In [1]: import numpy as np

In [2]: import numpy.linalg as la

In [3]: np.set_printoptions(precision=3, suppress=True, linewidth=160)

In [4]: M = np.loadtxt("m.csv", delimiter=",")

In [5]: print(M)
[[-0.383  0.539 -0.102  0.743]
 [-0.809  0.148 -0.156 -0.546]
 [ 0.426  0.592 -0.617 -0.295]
 [-0.128 -0.58  -0.765  0.25 ]]

In [6]: # keeps lengths

In [7]: print(la.pinv(M))
[[-0.383 -0.809  0.426 -0.128]
 [ 0.539  0.148  0.592 -0.58 ]
 [-0.102 -0.156 -0.617 -0.765]
 [ 0.743 -0.546 -0.295  0.25 ]]

In [8]: print(la.svd(M, compute_uv=False))
[1. 1. 1. 1.]

In [9]: print(np.round(M.T @ M, 3) + 0)
[[1. 0. 0. 0.]
 [0. 1. 0. 0.]
 [0. 0. 1. 0.]
 [0. 0. 0. 1.]]

In [10]: print(round(M[:, 2] @ M[:, 1], 3))
-0.0

In [11]: def softmax(z):
    ...:     e = np.exp(z - z.max(axis=-1, keepdims=True))
    ...:     return e / e.sum(axis=-1, keepdims=True)
    ...: 

In [12]: print(np.round(softmax(10 * M[0]), 3) + 0)
[0.    0.115 0.    0.884]

In [13]: print(softmax(M[0]))
[0.126 0.317 0.167 0.389]

In [14]: S = M @ M.T / np.sqrt(4)

In [15]: print(softmax(S))
[[0.355 0.215 0.215 0.215]
 [0.215 0.355 0.215 0.215]
 [0.215 0.215 0.355 0.215]
 [0.215 0.215 0.215 0.355]]

In [16]: print(softmax(S + np.triu(np.full(S.shape, -np.inf), 1)))
[[1.    0.    0.    0.   ]
 [0.378 0.622 0.    0.   ]
 [0.274 0.274 0.452 0.   ]
 [0.215 0.215 0.215 0.355]]

In [17]: K = np.loadtxt("case14.csv", delimiter=",")

In [18]: print(K)
[[ 2.  0.  0.]
 [ 1.  0.  0.]
 [-2. -2.  0.]]

In [19]: left, sv, vt = la.svd(K)

In [20]: print(np.argmax(sv[:-1] / (sv[1:] + 1e-6)) + 1)
2

In [21]: M2 = left[:, :2] @ np.diag(sv[:2]) @ vt[:2]

In [22]: print(np.round(la.norm(K - M2, 2), 3), sv[2])
0.0 0.0

In [23]: print(la.matrix_rank(M2))
2

In [24]: print(M2.round(3) + 0)
[[ 2.  0.  0.]
 [ 1.  0.  0.]
 [-2. -2.  0.]]

In [25]: print(la.matrix_rank(K, rtol=0.05))
2

In [26]: print(np.round(np.abs(K - M2).max(), 3))
0.0
